% ipython --no-banner

In [1]: import numpy as np

In [2]: import numpy.linalg as la

In [3]: np.set_printoptions(precision=2, suppress=True, linewidth=120)

In [4]: def tidy(a):
   ...:     return np.round(a, 2) + 0
   ...: 

In [5]: arr = np.load("out11.npy")

In [6]: arr
Out[6]: 
array([[ 0,  0,  0],
       [-1,  0,  2],
       [-2,  0,  0],
       [ 0,  0,  0],
       [-1, -1,  3],
       [-2,  0,  0],
       [ 1,  0,  2],
       [ 0,  0,  0],
       [-2, -1,  1],
       [ 0,  0,  0],
       [ 0,  0,  0],
       [-2, -1,  1]])

In [7]: # row 3 repeats row 0

In [8]: Ac = (arr - arr.mean(axis=0)) / arr.std(axis=0)

In [9]: tidy(Ac.std(axis=0))
Out[9]: array([1., 1., 1.])

In [10]: np.argwhere(np.abs(Ac) > 2)
Out[10]: array([[4, 2]])

In [11]: coef = la.lstsq(np.delete(Ac, 2, axis=1), Ac[:, 2])[0]

In [12]: np.abs(coef).argmax()
Out[12]: np.int64(1)

In [13]: rng = np.random.default_rng(57409)

In [14]: z = rng.permutation(3)

In [15]: out = arr[:, z] * rng.choice([-1, 1], 3)

In [16]: out
Out[16]: 
array([[ 0,  0,  0],
       [ 2, -1,  0],
       [ 0, -2,  0],
       [ 0,  0,  0],
       [ 3, -1,  1],
       [ 0, -2,  0],
       [ 2,  1,  0],
       [ 0,  0,  0],
       [ 1, -2,  1],
       [ 0,  0,  0],
       [ 0,  0,  0],
       [ 1, -2,  1]])

In [17]: U, _, vt = la.svd(arr.T @ out)

In [18]: tidy(la.lstsq(arr, out)[0])
Out[18]: 
array([[ 0.,  1.,  0.],
       [ 0.,  0., -1.],
       [ 1.,  0.,  0.]])

In [19]: z
Out[19]: array([2, 0, 1])

In [20]: tidy(U @ vt)
Out[20]: 
array([[ 0.,  1.,  0.],
       [ 0.,  0., -1.],
       [ 1.,  0.,  0.]])

In [21]: M = np.load("block15.npy")

In [22]: M
Out[22]: 
array([[ 0,  0,  3,  0],
       [ 0,  0,  0, -3],
       [ 0,  1,  0,  0],
       [ 2,  0,  0,  0]])

In [23]: M[:, 3] @ M[:, 2]
Out[23]: np.int64(0)

In [24]: M.T @ M
Out[24]: 
array([[4, 0, 0, 0],
       [0, 1, 0, 0],
       [0, 0, 9, 0],
       [0, 0, 0, 9]])

In [25]: out = np.array([[1, 0, 2], [1, 0, 1]])

In [26]: C = np.kron(out, M)

In [27]: C.shape
Out[27]: (8, 12)

In [28]: C
Out[28]: 
array([[ 0,  0,  3,  0,  0,  0,  0,  0,  0,  0,  6,  0],
       [ 0,  0,  0, -3,  0,  0,  0,  0,  0,  0,  0, -6],
       [ 0,  1,  0,  0,  0,  0,  0,  0,  0,  2,  0,  0],
       [ 2,  0,  0,  0,  0,  0,  0,  0,  4,  0,  0,  0],
       [ 0,  0,  3,  0,  0,  0,  0,  0,  0,  0,  3,  0],
       [ 0,  0,  0, -3,  0,  0,  0,  0,  0,  0,  0, -3],
       [ 0,  1,  0,  0,  0,  0,  0,  0,  0,  1,  0,  0],
       [ 2,  0,  0,  0,  0,  0,  0,  0,  2,  0,  0,  0]])

In [29]: out = np.array([[2, -2, -1], [-1, 2, -1], [2, 1, 1], [-2, -2, 1]])

In [30]: np.einsum("ik,kj->ji", M, out)
Out[30]: 
array([[ 6,  6, -1,  4],
       [ 3,  6,  2, -4],
       [ 3, -3, -1, -2]])

In [31]: M @ out
Out[31]: 
array([[ 6,  3,  3],
       [ 6,  6, -3],
       [-1,  2, -1],
       [ 4, -4, -2]])

In [32]: np.einsum("ik,kj->ij", M, out)
Out[32]: 
array([[ 6,  3,  3],
       [ 6,  6, -3],
       [-1,  2, -1],
       [ 4, -4, -2]])

In [33]: z = rng.permutation(4)

In [34]: z
Out[34]: array([0, 2, 1, 3])

In [35]: out = M[z][:, z]

In [36]: np.trace(out)
Out[36]: np.int64(0)

In [37]: np.allclose(out, M)
Out[37]: False

In [38]: out
Out[38]: 
array([[ 0,  3,  0,  0],
       [ 0,  0,  1,  0],
       [ 0,  0,  0, -3],
       [ 2,  0,  0,  0]])

In [39]: np.diag(out)
Out[39]: array([0, 0, 0, 0])
